>>> import numpy as np
>>> import numpy.linalg as la
>>> np.set_printoptions(suppress=True, linewidth=140)
>>> rnd = lambda a: np.round(a, 2) + 0
>>> mat = np.load("test3.npy")
>>> print(mat)
[[-0.98  0.36  0.26  2.68  0.12  0.8   0.07]
 [ 0.21  0.24  1.03 -0.19  0.26 -0.17  2.78]
 [-1.23  0.75 -0.19 -1.89  0.21  1.79  0.26]
 [ 0.5   1.17 -0.83 -2.47 -0.51 -0.32 -0.45]
 [ 0.91 -0.12 -1.3   0.07 -1.03 -1.84  1.42]
 [-0.19 -0.52 -0.08 -0.93 -1.68 -1.16  1.91]
 [-2.27  0.8  -0.6   0.44  0.95 -1.32 -0.12]
 [ 0.53  2.06 -0.14 -0.69 -1.43  1.39 -0.01]
 [ 0.   -1.56  1.29  0.02  0.68  0.21 -2.09]
 [-0.93  0.05 -1.46 -0.94  1.3   1.79 -0.46]
 [-0.66 -1.13  1.17 -0.14  0.73  2.31  0.04]
 [-1.29 -0.12  1.92  0.68 -0.22  0.01  1.76]
 [-2.04 -1.09  1.35 -0.59  0.12  0.58 -1.05]
 [ 1.75  2.01  1.15  0.03  0.01 -0.72 -0.17]
 [ 1.46 -1.08 -2.   -0.04 -0.42 -1.21 -0.27]
 [-0.89 -0.22  2.2  -0.91 -0.14 -1.43 -0.66]
 [-0.5  -1.14 -0.78  2.4   0.23 -0.99  0.18]
 [ 0.74 -1.2   1.74 -0.53  1.66 -0.01 -0.97]
 [ 1.4  -1.36  0.92  1.29 -0.19  1.44  0.76]
 [ 1.13 -0.33 -1.5   0.89  1.86 -1.06  0.01]
 [-0.67 -1.23  0.76 -0.56  1.15  2.19 -0.23]
 [-1.14 -0.15  0.11  0.02  1.77 -0.19  2.13]
 [ 0.63  1.56  0.16 -0.99  1.45 -1.37  1.09]
 [ 1.2  -0.87 -1.02  1.39 -0.73 -1.58  0.91]
 [ 1.02 -0.77 -0.81 -0.6   2.48  0.45 -0.12]
 [-0.76 -0.44 -1.75  1.49 -1.43  0.61  0.74]
 [-0.79  0.14  1.44 -1.15 -0.82  0.37  2.04]
 [-0.75  0.92  1.01  0.68 -0.33 -1.3   2.07]
 [ 1.48  2.15 -1.   -0.28  0.06 -1.03  0.25]
 [-1.67  1.21 -0.13 -1.42 -0.6  -0.1   1.53]
 [ 1.02  0.58 -0.97  0.03  0.55 -2.01  1.52]
 [ 0.87 -1.72 -1.45  1.02  0.74  1.09  0.65]
 [-0.96  1.57  1.22 -0.66  1.38  1.34  0.  ]
 [ 1.24 -2.18  0.54  1.13  0.67 -0.39 -0.72]
 [-1.79  1.66 -1.06  0.87  0.88  0.54 -0.35]
 [ 0.19 -0.51  0.8  -1.27  1.44  1.09 -1.79]
 [ 0.01  0.32  0.41 -1.35  1.83  0.38  1.85]
 [-0.94 -1.44 -0.31  0.67  1.83  0.05  1.47]
 [ 1.01 -0.87  1.63 -0.11  1.8   0.3  -1.1 ]
 [-0.6  -2.15 -0.2  -0.11 -1.08 -1.55 -0.64]]
>>> basis = mat[[5, 30]].astype(float)
>>> for _ in range(7):
...     lab = la.norm(mat[:, None] - basis, axis=-1).argmin(axis=1)
...     basis = np.array([mat[lab == j].mean(axis=0) for j in range(2)])
... 
>>> print(lab)
[1 0 0 0 1 0 0 0 1 0 0 0 0 1 1 0 1 1 1 1 0 0 0 1 1 1 0 0 1 0 1 1 0 1 0 0 0 1 1 1]
>>> print(np.bincount(lab))
[21 19]
>>> cen = (mat - mat.mean(axis=0)) / mat.std(axis=0)
>>> print(rnd(cen.std(axis=0)))
[1. 1. 1. 1. 1. 1. 1.]
>>> c = la.lstsq(np.delete(cen, 3, axis=1), cen[:, 3])[0]
>>> print(np.abs(c).argmax())
1
>>> print(rnd(c))
[-0.03 -0.36 -0.19 -0.02 -0.11  0.09]
>>> M = np.loadtxt("sample14.csv", delimiter=",")
>>> print(M)
[[-1.2  0.4 -0.9  0.   0.5 -0.1 -1.5  1.8  0.3  0.  -0.3 -0.6]
 [ 1.  -1.3 -1.8 -0.6 -0.9  0.1 -0.9 -1.3 -1.3 -1.2 -1.1 -0.2]
 [-0.5 -0.3 -0.8 -1.4  1.3 -0.7  0.9  0.9  0.5  0.9 -1.8  0.5]
 [ 1.2  1.1 -0.2  0.8 -0.9 -0.7 -0.7 -0.2  1.7 -0.3 -1.  -0.1]
 [ 0.7 -1.9  1.2 -0.7 -0.2  1.   0.2  0.2 -0.1  0.9 -0.6 -0.3]
 [-0.2  0.3 -0.6 -0.4  0.3 -0.5 -0.1  0.   0.3 -0.9 -1.5  1.5]
 [-0.5  1.2  1.6 -0.4 -0.1 -0.9  2.4 -1.  -0.9  1.   1.5 -1.5]]
>>> x = np.array([-1, 1, 1, -2, 1, 0, -3, 1, -3, -2, -1, 1])
>>> print((M @ x).argmax())
0
>>> print(rnd(M @ (2 * x)))
[ 12.6   9.6   1.4  -9.   -3.6  10.4 -13. ]
>>> out = M / la.norm(M, axis=1, keepdims=True)
>>> gram = out @ out.T
>>> print(rnd(np.degrees(np.arccos(np.clip(gram[5, 1], -1, 1)))))
74.43
>>> print(rnd(la.norm(out, axis=1)))
[1. 1. 1. 1. 1. 1. 1.]
>>> print((gram - 2 * np.eye(7)).round(6).argmax(axis=1))
[2 5 5 5 2 2 4]
>>> print(np.argwhere(np.triu(np.abs(gram) > 0.95, 1)))
[]
>>> print((np.abs(gram) > 0.9).astype(int))
[[1 0 0 0 0 0 0]
 [0 1 0 0 0 0 0]
 [0 0 1 0 0 0 0]
 [0 0 0 1 0 0 0]
 [0 0 0 0 1 0 0]
 [0 0 0 0 0 1 0]
 [0 0 0 0 0 0 1]]
>>> basis = np.array([[-6, -7, -2, -9, -6],
...     [-7, -3, -6, -8, 4],
...     [6, -6, 1, 1, -7],
...     [2, -1, -8, 9, 7],
...     [-6, 9, 4, 6, 5]])
>>> rng = np.random.default_rng(934)
>>> arr = (rng.random((26, 5)) < 0.25) @ basis
>>> print(arr)
[[  0   0   0   0   0]
 [ -1  -9  -5  -7  -3]
 [  8  -7  -7  10   0]
 [  0   0   0   0   0]
 [ -1  -9  -5  -7  -3]
 [  0 -13  -1  -8 -13]
 [  0   0   0   0   0]
 [ -7   0  -1  -1   2]
 [  8  -7  -7  10   0]
 [  6  -6   1   1  -7]
 [ -6  -7  -2  -9  -6]
 [  0   0   0   0   0]
 [ -4  -8 -10   0   1]
 [  6  -6   1   1  -7]
 [  0   0   0   0   0]
 [-12   2   2  -3  -1]
 [  0   0   0   0   0]
 [ -7  -3  -6  -8   4]
 [ -6  -7  -2  -9  -6]
 [  2  -1  -8   9   7]
 [ -7  -3  -6  -8   4]
 [  0 -13  -1  -8 -13]
 [  0 -13  -1  -8 -13]
 [  2  -1  -8   9   7]
 [  0   0   0   0   0]
 [ -6  -4   3  -2  -8]]
>>> out = np.c_[arr[:, :2] @ np.array([[1, 3], [1, 2]]), np.array([-9, 5, 5, 8, -2, -7, 2, -1, -9, 7, -9, -7, -8, 8, -9, -7, -9, -8, 5, -6, 9, 1, -2, 9, -2, -5])]
>>> print(out)
[[  0   0  -9]
 [-10 -21   5]
 [  1  10   5]
 [  0   0   8]
 [-10 -21  -2]
 [-13 -26  -7]
 [  0   0   2]
 [ -7 -21  -1]
 [  1  10  -9]
 [  0   6   7]
 [-13 -32  -9]
 [  0   0  -7]
 [-12 -28  -8]
 [  0   6   8]
 [  0   0  -9]
 [-10 -32  -7]
 [  0   0  -9]
 [-10 -27  -8]
 [-13 -32   5]
 [  1   4  -6]
 [-10 -27   9]
 [-13 -26   1]
 [-13 -26  -2]
 [  1   4   9]
 [  0   0  -2]
 [-10 -26  -5]]
>>> print(la.matrix_rank(np.c_[arr, out]))
6
>>> print(la.matrix_rank(out))
3
>>> print(rnd(la.norm(la.qr(arr)[0].T @ out, axis=0) ** 2 / ((out ** 2).sum(axis=0) + 1e-12)))
[1.   1.   0.16]
>>> print(rnd(la.lstsq(arr, out[:, 0])[0]))
[1. 1. 0. 0. 0.]
>>> gram = np.cov(arr, rowvar=False)
>>> print(rnd(np.corrcoef(arr.T)))
[[ 1.   -0.22 -0.16  0.63 -0.07]
 [-0.22  1.    0.21  0.4   0.73]
 [-0.16  0.21  1.   -0.29 -0.5 ]
 [ 0.63  0.4  -0.29  1.    0.53]
 [-0.07  0.73 -0.5   0.53  1.  ]]
>>> print(rnd(arr.std(axis=0)))
[4.81 4.52 3.52 5.89 5.47]
>>> print(np.median(arr, axis=0))
[ 0.  -3.5 -1.   0.   0. ]
>>> feats = np.loadtxt("w.csv", delimiter=",")
>>> print(rnd(feats))
[[ 0.56  0.24  0.1   0.51 -0.17 -0.58]
 [ 0.24  0.87 -0.05 -0.27  0.09  0.31]
 [ 0.1  -0.05  0.98 -0.12  0.04  0.13]
 [ 0.51 -0.27 -0.12  0.41  0.2   0.67]
 [-0.17  0.09  0.04  0.2   0.93 -0.22]
 [-0.58  0.31  0.13  0.67 -0.22  0.25]]
>>> print(la.norm(feats, axis=1).argmax())
0
>>> print(rnd(la.norm(feats) ** 2 / la.norm(feats, 2) ** 2))
6.0
>>> print(rnd(la.norm(feats, axis=1)))
[1. 1. 1. 1. 1. 1.]
>>> print(rnd(la.norm(feats, 2)))
1.0
>>> print(rnd(la.norm(feats, 1)), rnd(la.norm(feats, np.inf)))
2.17 2.17
>>> print(rnd(np.abs(feats).max()))
0.98
>>> print(rnd(la.svd(feats, compute_uv=False)))
[1. 1. 1. 1. 1. 1.]
>>> print(rnd(feats - feats[0]))
[[ 0.    0.    0.    0.    0.    0.  ]
 [-0.32  0.63 -0.16 -0.78  0.26  0.89]
 [-0.46 -0.29  0.87 -0.63  0.21  0.71]
 [-0.05 -0.51 -0.22 -0.1   0.37  1.24]
 [-0.73 -0.15 -0.06 -0.31  1.1   0.36]
 [-1.14  0.07  0.03  0.16 -0.05  0.82]]
>>> print(np.unravel_index(np.abs(feats).argmax(), feats.shape))
(np.int64(2), np.int64(2))
>>> print(feats.shape)
(6, 6)
>>> print(rnd(feats.sum(axis=0)))
[0.66 1.18 1.08 1.39 0.87 0.56]
>>> print(rnd(feats.mean(axis=0)))
[0.11 0.2  0.18 0.23 0.14 0.09]
>>> print(rnd(feats.sum(axis=1)))
[0.66 1.18 1.08 1.39 0.87 0.56]
>>> print(np.all(la.eigvalsh(feats) > 0))
False
>>> w1 = np.array([[3, -3, 0, -1, -1, 1],
...     [0, 2, 3, -1, -3, -3],
...     [3, -2, -2, 2, 0, -2],
...     [1, -2, 0, 2, 2, -1],
...     [-1, 0, -1, -1, 2, 2],
...     [2, 1, -3, -1, -2, 0]])
>>> c = np.array([1, 0, 2, 0, 1, 1])
>>> act = np.maximum(feats @ w1 + c, 0)
>>> print(rnd(act))
[[2.51 0.   4.41 1.17 1.56 0.  ]
 [1.8  2.   3.7  0.   0.   0.  ]
 [4.34 0.   0.   1.5  0.64 0.  ]
 [3.72 0.   0.   0.   1.2  2.55]
 [0.   0.   1.93 0.   3.6  2.15]
 [1.05 1.   2.15 1.84 1.04 0.  ]]
>>> basis = np.array([[-2, 0], [0, 3], [0, 0], [1, -2], [2, 0], [-2, -2]])
>>> print(w1 @ basis)
[[-11  -9]
 [ -1  14]
 [  0  -6]
 [  6  -8]
 [  1  -2]
 [ -9   5]]
>>> print((act @ basis).round(6).argmax(axis=1))
[0 1 1 1 0 0]
>>> x = np.array([0, 0, -1, -1, -1, -2])
>>> print(rnd(la.inv(feats)))
[[ 0.56  0.24  0.1   0.51 -0.17 -0.58]
 [ 0.24  0.87 -0.05 -0.27  0.09  0.31]
 [ 0.1  -0.05  0.98 -0.12  0.04  0.13]
 [ 0.51 -0.27 -0.12  0.41  0.2   0.67]
 [-0.17  0.09  0.04  0.2   0.93 -0.22]
 [-0.58  0.31  0.13  0.67 -0.22  0.25]]
>>> print(rnd(np.sort(np.abs(np.degrees(np.angle(la.eigvals(feats)))))))
[  0.   0.   0.   0.   0. 180.]
>>> print(rnd(la.det(feats)))
-1.0
>>> print([p for p in range(1, 25) if np.allclose(la.matrix_power(feats, p), np.eye(6))])
[2, 4, 6, 8, 10, 12, 14, 16, 18, 20, 22, 24]
>>> print(rnd(np.abs(la.eigvals(feats))))
[1. 1. 1. 1. 1. 1.]
>>> print(rnd(feats.T @ (feats @ x)))
[ 0.  0. -1. -1. -1. -2.]
>>> K = np.load("out14.npy")
>>> print(K)
[[-4.29  1.55 -5.1   1.32  5.03 -0.15  3.05 -4.18 -2.38 -2.7   0.28  0.65  3.26]
 [-4.06  3.18 -3.78  2.29  5.09 -2.3   2.35 -7.22  1.07 -2.41 -0.32  0.66  4.01]
 [ 2.95 -0.31  2.61 -5.27 -3.69  3.32 -1.93  0.88  2.03 -6.03  0.65 -2.18 -6.43]
 [ 2.96  0.96  1.78 -6.87 -4.78  2.04 -3.67 -1.11  0.28 -6.48  1.83 -1.85 -4.45]
 [-5.24  2.66 -6.81  1.95  5.1  -3.09  0.51 -6.74 -0.54 -3.97 -1.49  0.3   3.63]
 [-6.5   1.21 -5.24  1.63  4.53 -1.6   0.34 -5.92 -0.42 -1.64  0.14  1.35  3.13]
 [-3.24  1.88 -5.27  1.48  4.84 -0.41 -0.06 -6.17  0.98 -2.17 -1.39  1.95  3.45]
 [-4.4   0.52 -6.42  2.12  5.12 -1.05  2.04 -7.04  0.17 -1.9  -1.25  1.27  3.61]
 [ 2.4   3.    3.58 -4.69 -4.73  1.96 -4.   -0.31  0.04 -5.03 -0.52  0.02 -6.36]
 [ 3.01  0.17  0.8  -5.1  -5.39  3.49 -5.1   1.46  0.29 -7.51  1.03 -1.39 -4.61]
 [ 2.71  1.26  1.51 -6.19 -4.98  4.25 -4.65 -0.53 -0.29 -7.94  1.67 -3.31 -5.57]
 [-2.5   1.57 -7.85  3.24  3.59 -2.06  2.78 -6.42 -1.45 -0.58 -1.6   2.5   3.21]
 [-3.9   3.11 -4.98  2.41  3.59 -0.12 -0.55 -5.56  0.49 -2.61 -1.41  0.32  2.42]
 [ 1.07  1.74  3.22 -6.76 -5.02  1.51 -4.79 -0.62  1.   -4.69  2.01 -2.9  -5.99]
 [ 2.5   0.25  2.32 -5.48 -5.43  2.64 -4.14  0.92 -0.75 -6.8   1.21 -1.82 -4.74]
 [-5.54  1.24 -5.25  3.3   5.08 -0.88  1.29 -6.07 -1.1  -2.81 -1.02  0.82  1.88]
 [-3.17  1.67 -4.09  2.21  3.73 -1.97  2.25 -5.83 -1.67 -0.49 -0.32 -0.45  2.39]
 [-4.45  3.42 -5.51  2.21  5.03 -1.22  1.47 -5.22  0.5  -1.22 -2.3   0.01  2.91]
 [ 1.82 -0.13  1.72 -3.07 -5.61  3.94 -5.4  -0.68  1.37 -6.22  1.83 -3.88 -4.93]
 [-5.45  1.12 -6.13  1.36  4.14 -1.54  2.35 -5.6   0.03 -1.73 -2.6   1.38  3.69]
 [-5.07  1.92 -6.06  2.85  5.69 -0.19  0.5  -5.8  -1.55 -1.26 -1.77 -0.26  1.87]
 [ 0.94  2.54  1.58 -5.44 -4.9   4.36 -3.93 -0.89 -0.7  -6.25  2.   -2.14 -5.55]
 [ 1.21 -0.22  3.07 -5.84 -2.93  0.52 -2.59  0.28  1.12 -4.43  1.35 -1.75 -4.44]
 [-4.1   0.38 -7.07  2.22  4.67 -1.14  2.15 -5.03 -0.21 -1.61 -2.14  0.98  3.98]
 [ 3.42  2.24  3.46 -5.14 -5.32  1.56 -2.99  0.09  0.72 -7.81  2.08 -1.62 -4.13]
 [-3.64  3.18 -6.8   0.74  4.33 -1.58  3.64 -5.96 -1.07 -1.46 -1.27  0.86  2.44]
 [ 1.    0.82  2.54 -3.36 -4.44  3.83 -5.21 -0.93 -0.33 -4.94  2.22 -3.78 -5.65]
 [-2.88  1.01 -6.15  4.18  4.82 -1.29  0.67 -4.66  1.71 -3.25 -1.22  1.95  1.34]
 [ 2.98  1.98  3.21 -5.92 -2.94  2.75 -5.86 -1.14  0.45 -8.57  1.77 -3.96 -5.42]
 [-5.21  0.54 -4.59  1.43  5.59 -2.37  0.92 -4.2  -2.68 -3.15 -0.71  0.6   4.88]
 [ 1.64 -0.56  3.69 -5.24 -3.45  4.57 -3.2  -0.48 -0.39 -6.24  1.12 -3.2  -3.5 ]
 [ 1.78  0.91  1.81 -3.89 -4.75  1.45 -5.2  -0.6   0.19 -7.69  2.84 -2.49 -5.33]]
>>> gram = np.cov(K, rowvar=False)
>>> print(rnd(np.corrcoef(K[:, 7], K[:, 2])[0, 1]))
0.93
>>> print(gram.shape)
(13, 13)
>>> print(rnd(np.median(K, axis=0)))
[-2.69  1.25 -3.93  1.03  3.59 -0.14 -0.31 -4.19  0.04 -3.61 -0.09 -0.12  1.6 ]
>>> print(np.argsort(-K.std(axis=0).round(6), kind="stable"))
[ 4  2 12  3  0  6  7  9  5 11 10  8  1]
